% ipython --no-banner

In [1]: import numpy as np

In [2]: np.set_printoptions(precision=1, suppress=True, linewidth=160)

In [3]: data = np.load("block10.npy")

In [4]: data
Out[4]: 
array([[-0.3,  0.1,  0.2],
       [-0.4,  0.1,  0.4],
       [-0.9,  0.3,  0.8],
       [ 1.3, -0.5, -1.2],
       [ 1.6, -0.6, -1.4],
       [ 0.4, -0.1, -0.4],
       [-3.4,  1.3,  3.1],
       [ 0. ,  0. ,  0. ]])

In [5]: # rank 1

In [6]: rank = np.linalg.matrix_rank(data)

In [7]: rank
Out[7]: np.int64(1)

In [8]: N = np.linalg.svd(data)[2][rank:].T

In [9]: N.shape
Out[9]: (3, 2)

In [10]: N @ N.T
Out[10]: 
array([[ 0.5,  0.2,  0.5],
       [ 0.2,  0.9, -0.2],
       [ 0.5, -0.2,  0.6]])

In [11]: np.round(data @ N, 1) + 0
Out[11]: 
array([[0., 0.],
       [0., 0.],
       [0., 0.],
       [0., 0.],
       [0., 0.],
       [0., 0.],
       [0., 0.],
       [0., 0.]])

In [12]: np.linalg.matrix_rank(data.T @ data), np.linalg.matrix_rank(data @ data.T)
Out[12]: (np.int64(1), np.int64(1))

In [13]: feats = np.loadtxt("mat.csv", delimiter=",")

In [14]: feats
Out[14]: 
array([[  8.,   8.,  16., -24.,  24., -24.,  -8., -16.],
       [  0.,   0.,   0.,   0.,   0.,   0.,   0.,   0.],
       [  7.,   7.,  14., -21.,  21., -21.,  -7., -14.],
       [  4.,   4.,   8., -12.,  12., -12.,  -4.,  -8.]])

In [15]: # column 1 repeats column 0

In [16]: np.linalg.matrix_rank(feats)
Out[16]: np.int64(1)

In [17]: feats.shape
Out[17]: (4, 8)

In [18]: feats.mean(axis=0)
Out[18]: array([  4.8,   4.8,   9.5, -14.2,  14.2, -14.2,  -4.8,  -9.5])

In [19]: Uu, s, Vh = np.linalg.svd(data)

In [20]: np.argmax(s[:-1] / (s[1:] + 1e-6)) + 1
Out[20]: np.int64(1)

In [21]: s.round(1) + 0
Out[21]: array([5.8, 0. , 0. ])

In [22]: M2 = Uu[:, :1] @ np.diag(s[:1]) @ Vh[:1]

In [23]: np.round(np.linalg.norm(data - M2, 2), 1), np.round(s[1], 1)
Out[23]: (np.float64(0.0), np.float64(0.0))

In [24]: round(np.linalg.norm(data - M2) / np.linalg.norm(data), 1)
Out[24]: np.float64(0.0)

In [25]: np.round(np.abs(data - M2).max(), 1)
Out[25]: np.float64(0.0)

In [26]: A = np.loadtxt("sample11.csv", delimiter=",")

In [27]: A
Out[27]: 
array([[-5.7,  5.7, -3.9, -3.8,  0.1,  5.8],
       [ 2. , -2.3,  1.3,  1.2, -0.1, -1.9],
       [ 6.5, -6.4,  4.1,  4.3,  0. , -6.5],
       [-4.1,  4. , -2.8, -2.5, -0.1,  4. ],
       [ 1.8, -1.8,  1.3,  1.1, -0.1, -1.8],
       [ 6.6, -6.6,  4.4,  4.3, -0.2, -6.5],
       [-2.1,  2.1, -1.5, -1.4,  0.1,  2. ],
       [-2. ,  2. , -1.3, -1.4,  0.2,  2.1],
       [-2.4,  2.3, -1.9, -1.6,  0. ,  2.5],
       [-5.4,  5.3, -3.4, -3.7, -0.1,  5.3],
       [-2.5,  2.5, -1.6, -1.7, -0.1,  2.6],
       [-3.7,  3.6, -2.3, -2.4,  0.1,  3.7],
       [-2.1,  2.1, -1.3, -1.3,  0. ,  2. ],
       [ 3. , -3.1,  1.8,  1.9, -0.2, -3. ],
       [ 3.5, -3.5,  2.2,  2.3,  0. , -3.5],
       [-0.4,  0.5, -0.2, -0.2,  0. ,  0.4],
       [ 3.2, -3.3,  2. ,  2.3, -0.1, -3.3],
       [ 5.4, -5.6,  3.5,  3.7, -0.1, -5.5],
       [-0.6,  0.6, -0.7, -0.7,  0.1,  0.8],
       [ 0.1, -0.1,  0. ,  0.3, -0.1, -0.1],
       [-1.3,  1.4, -0.8, -0.9,  0. ,  1.4],
       [-0.7,  0.6, -0.4, -0.3,  0.2,  0.5],
       [ 0.7, -0.6,  0.4,  0.3,  0. , -0.8],
       [ 3.7, -3.7,  2.4,  2.5,  0.1, -3.5],
       [-4.3,  4.3, -3. , -2.9, -0.1,  4.3],
       [ 6.5, -6.4,  4.3,  4.3,  0.3, -6.4],
       [-0.2,  0.3,  0. ,  0. ,  0. ,  0.2],
       [-1.1,  1.4, -0.7, -0.8,  0. ,  1.3],
       [ 1.5, -1.6,  0.8,  1. ,  0.1, -1.4]])

In [28]: cen = A - A.mean(axis=0)

In [29]: evecs = np.linalg.svd(cen)[2][:1]

In [30]: M2 = cen - cen @ evecs.T @ evecs

In [31]: np.cov(cen @ evecs.T, rowvar=False)
Out[31]: array(48.4)

In [32]: M2.std(axis=0)
Out[32]: array([0.1, 0.1, 0.1, 0.1, 0.1, 0.1])

In [33]: np.round(np.diag(evecs.T @ evecs), 1) + 0
Out[33]: array([0.3, 0.3, 0.1, 0.1, 0. , 0.3])

In [34]: round(np.linalg.norm(M2) / np.linalg.norm(cen), 1)
Out[34]: np.float64(0.0)

In [35]: np.linalg.norm(M2, axis=1).round(6).argmax()
Out[35]: np.int64(18)

In [36]: J = np.load("a.npy")

In [37]: J.round(1) + 0
Out[37]: 
array([[0. , 0. , 0. ],
       [0. , 0.3, 0.5],
       [0. , 0.5, 0.6]])

In [38]: # applying it twice changes nothing

In [39]: Uu, s, Vh = np.linalg.svd(J)

In [40]: evecs = Vh[:(s > 1e-8).sum()]

In [41]: rng = np.random.default_rng(3896)

In [42]: x0 = J[0] + -3 * J[1] + rng.integers(2) * np.eye(3)[0]

In [43]: x0
Out[43]: array([ 0.9, -1. , -1.4])

In [44]: np.allclose(evecs.T @ evecs @ x0, x0)
Out[44]: False

In [45]: np.round(J @ np.linalg.pinv(J) @ J, 1) + 0
Out[45]: 
array([[0. , 0. , 0. ],
       [0. , 0.3, 0.5],
       [0. , 0.5, 0.6]])

In [46]: x0 = np.array([2, 0, 1])

In [47]: np.linalg.eigvalsh(2 * J - np.eye(3))
Out[47]: array([-1., -1.,  1.])

In [48]: np.round(J @ x0, 1) + 0
Out[48]: array([0. , 0.5, 0.7])

In [49]: np.round(np.eye(3) - J, 1) + 0
Out[49]: 
array([[ 1. ,  0. ,  0. ],
       [ 0. ,  0.7, -0.5],
       [ 0. , -0.5,  0.4]])

In [50]: W1 = np.array([[-3, -1, 3, -1, -3, -3], [2, -3, -1, 0, 1, 2], [-3, 0, 1, 0, 3, -3]])

In [51]: c = np.array([3, 1, 4, 4, 4, 3])

In [52]: H = np.maximum(J @ W1 + c, 0)

In [53]: (H > 0).astype(int)
Out[53]: 
array([[1, 1, 1, 1, 1, 1],
       [1, 0, 1, 1, 1, 1],
       [1, 0, 1, 1, 1, 1]])

In [54]: np.linalg.matrix_rank(H)
Out[54]: np.int64(3)

In [55]: H
Out[55]: 
array([[2.9, 0.9, 4. , 4. , 4.2, 2.9],
       [2.2, 0. , 4.2, 4. , 5.7, 2.2],
       [1.9, 0. , 4.3, 4. , 6.3, 1.9]])

In [56]: (H > 0).mean(axis=0)
Out[56]: array([1. , 0.3, 1. , 1. , 1. , 1. ])

In [57]: C = np.array([[1, -2, 4],
    ...:     [-8, -8, -6],
    ...:     [-7, -7, 5],
    ...:     [5, 0, 1],
    ...:     [4, -6, -5],
    ...:     [5, 0, 8]])

In [58]: W1 @ C
Out[58]: 
array([[-48,  11,  -1],
       [ 47,  21,  32],
       [-13, -19, -46]])

In [59]: (H @ C).round(6).argmax(axis=1)
Out[59]: array([2, 0, 0])

In [60]: H @ C
Out[60]: 
array([[ 18.8, -66.1,  33. ],
       [ 26.1, -68. ,  22.8],
       [ 26.1, -71.6,  16.5]])

In [61]: X = np.load("dump.npy")

In [62]: X
Out[62]: 
array([[  3.9,   1.2,  -3.9,  -4.9,  -1.1,   0.2,  -1. ,  -4.1,   0.9],
       [ 12. ,   3. , -12.1, -15.1,  -3.1,  -0.1,  -3. , -12. ,   3. ],
       [ -0.1,   0.1,   0.1,   0. ,   0.1,   0. ,   0. ,   0. ,  -0.1]])

In [63]: Uu, s, Vh = np.linalg.svd(X, full_matrices=False)

In [64]: np.round(s / s[0], 1) + 0
Out[64]: array([1., 0., 0.])

In [65]: np.abs(Uu[:, 0]).round(6).argmax()
Out[65]: np.int64(1)

In [66]: round(np.sqrt((s ** 2).sum()), 1), np.round(np.linalg.norm(X), 1)
Out[66]: (np.float64(27.8), np.float64(27.8))

In [67]: np.allclose(Uu * s @ Vh, X)
Out[67]: True

In [68]: np.cumsum(s ** 2) / np.sum(s ** 2)
Out[68]: array([1., 1., 1.])

In [69]: Uu.shape, s.shape, Vh.shape
Out[69]: ((3, 3), (3,), (3, 9))

In [70]: Uu, s, Vh = np.linalg.svd(X)

In [71]: np.argmax(s[:-1] / (s[1:] + 1e-6)) + 1
Out[71]: np.int64(1)

In [72]: s
Out[72]: array([27.8,  0.4,  0.2])

In [73]: M2 = Uu[:, :1] @ np.diag(s[:1]) @ Vh[:1]

In [74]: np.linalg.matrix_rank(X, rtol=0.05)
Out[74]: np.int64(1)

In [75]: round(float(np.linalg.norm(X - M2) / np.linalg.norm(X)), 1)
Out[75]: 0.0

In [76]: round(float(np.linalg.norm(X, 2) / np.linalg.norm(X)), 1)
Out[76]: 1.0

In [77]: np.argsort(-np.linalg.norm(X, axis=0).round(6), kind="stable")[:3]
Out[77]: array([3, 2, 7])

In [78]: arr = np.load("run18.npy")

In [79]: arr.round(1) + 0
Out[79]: 
array([[ -3.7,   0.9,   0.8,  11.8,  11. ,   2.4,   4.5],
       [  0.7,  -4.7,  -0.7,   0.4,  -1.8,   0.6,   0.7],
       [  0.3,  -4.4,  -0.7,   1.1,  -1. ,   0.8,   0.8],
       [ -1.2,  13. ,   8.4,  20.6,  19. ,   3.1,  15.9],
       [  1.6,  -6.9,  -1.6,  -3. ,  -5.5,   0.2,  -1. ],
       [  1. ,   4.5,   4.5,   9.2,   6.8,   1.6,   8.9],
       [ -4.1, -22.8, -12.5, -11.3, -11.9,  -0.1, -16.7],
       [  5.1,  -0.6,   3.2,  -1.4,  -5.1,   0. ,   5.4],
       [ -4.8, -22.2, -12.5,  -9.8, -10.2,   0.1, -16.3],
       [  1.2, -10.1,  -3.5,  -5.7,  -8.1,  -0.1,  -4. ],
       [  7.2,  19.3,  15.1,  15.7,  11.3,   1.6,  23.7],
       [  3.7,  15.6,  11.7,  16.7,  13.5,   2.1,  19.5],
       [  6.8,  19.1,  14.8,  16. ,  11.7,   1.7,  23.4],
       [  1. , -10.2,  -3.6,  -5.5,  -7.9,  -0.1,  -4.1],
       [  0.7,   2.4,   3.3,   7.6,   5.3,   1.4,   7. ],
       [  1.7,   2.2,   3.5,   6. ,   3.4,   1.1,   7.1]])

In [80]: Uu, s, Vh = np.linalg.svd(arr)

In [81]: s.round(1) + 0
Out[81]: array([94. , 22. , 16.6,  0. ,  0. ,  0. ,  0. ])

In [82]: M2 = Uu[:, :3] @ np.diag(s[:3]) @ Vh[:3]

In [83]: round(float(np.linalg.norm(arr - M2, 2)), 1), round(s[3], 1)
Out[83]: (0.0, np.float64(0.0))

In [84]: np.round(np.abs(arr - M2).max(), 1)
Out[84]: np.float64(0.0)

In [85]: np.linalg.matrix_rank(M2)
Out[85]: np.int64(3)

In [86]: np.linalg.matrix_rank(arr, rtol=0.05)
Out[86]: np.int64(3)
